$ ipython --no-banner

In [1]: import numpy as np

In [2]: from numpy import linalg as LA

In [3]: np.set_printoptions(precision=1, suppress=True, linewidth=120, sign=" ")

In [4]: def tidy(a):
   ...:     return np.round(a, 1) + 0
   ...: 

In [5]: arr = np.loadtxt("out6.csv", delimiter=",")

In [6]: arr
Out[6]: 
array([[-0.6,  1.3, -0.1],
       [-0.1, -0.2,  0.1],
       [-1.1,  2.4, -0.4],
       [-1.9,  3.5, -0.5],
       [ 0. ,  0. ,  0.1],
       [-1.7,  3.7, -0.6],
       [-1. ,  2.5, -0.3],
       [ 0.1,  0. ,  0. ],
       [-1.1,  2.5, -0.5],
       [-0.7,  1.1, -0.1],
       [-0.4,  1.1, -0.2],
       [-1.8,  3.8, -0.4],
       [-0.7,  1.3, -0.2],
       [ 0. , -0.1, -0.2],
       [-1.9,  3.7, -0.7],
       [-0.1,  0. ,  0. ],
       [-1.2,  2.4, -0.3],
       [-1.2,  2.7, -0.3],
       [-0.1,  0.2, -0.1],
       [-0.7,  1.1, -0.3],
       [-1.8,  3.6, -0.6],
       [ 0.1, -0.2,  0.1],
       [-0.7,  1.2, -0.1]])

In [7]: dist = LA.norm(arr[:, None] - arr[None], axis=-1)

In [8]: LA.matrix_rank(dist ** 2)
Out[8]: np.int64(5)

In [9]: (dist + 1e9 * np.eye(23)).round(6).argmin(axis=1)
Out[9]: 
array([ 12,  21,   8,  20,   7,  20,   2,   4,   2,  22,   0,   5,   0,   7,  20,   4,   2,   6,  15,   9,   5,   1,
         9])

In [10]: x0 = np.array([3, 4, -5])

In [11]: LA.norm(arr @ x0) <= LA.norm(arr, 2) * LA.norm(x0) + 1e-9
Out[11]: np.True_

In [12]: tidy(arr @ np.ones(3))
Out[12]: 
array([ 0.6, -0.2,  0.9,  1.1,  0.1,  1.4,  1.2,  0.1,  0.9,  0.3,  0.5,  1.6,  0.4, -0.3,  1.1, -0.1,  0.9,  1.2,
        0. ,  0.1,  1.2,  0. ,  0.4])

In [13]: x0 = np.array([2, 1, 0])

In [14]: y = arr @ x0

In [15]: tidy(y)
Out[15]: 
array([ 0.1, -0.4,  0.2, -0.3,  0. ,  0.3,  0.5,  0.2,  0.3, -0.3,  0.3,  0.2, -0.1, -0.1, -0.1, -0.2,  0. ,  0.3,
        0. , -0.3,  0. ,  0. , -0.2])

In [16]: tidy(LA.pinv(arr) @ arr)
Out[16]: 
array([[ 1.,  0.,  0.],
       [ 0.,  1.,  0.],
       [ 0.,  0.,  1.]])

In [17]: tidy(LA.lstsq(arr, y)[0])
Out[17]: array([ 2.,  1.,  0.])

In [18]: rng = np.random.default_rng(44)

In [19]: y = y + 0.3 * rng.normal(size=23)

In [20]: tidy(y)
Out[20]: 
array([ 0.5, -0.4,  0.3,  0. ,  0.2,  0.5,  0.4, -0.1,  0.4, -0.5,  0.5,  0.3, -0.3,  0. ,  0.1, -0.1, -0.2,  0.4,
        0.1, -0.1,  0.2, -0.3, -0.3])

In [21]: beta, *_ = LA.lstsq(arr, y)

In [22]: beta.round()
Out[22]: array([ 2.,  1., -1.])

In [23]: tidy(beta)
Out[23]: array([ 1.8,  0.9, -0.5])

In [24]: [round(float(LA.norm(LA.solve(arr.T @ arr + lam * np.eye(3), arr.T @ y))), 2) for lam in (0, 1, 10, 100)]
Out[24]: [2.11, 0.41, 0.07, 0.03]

In [25]: print(tidy(arr.T @ (y - arr @ beta)))
[ 0.  0.  0.]
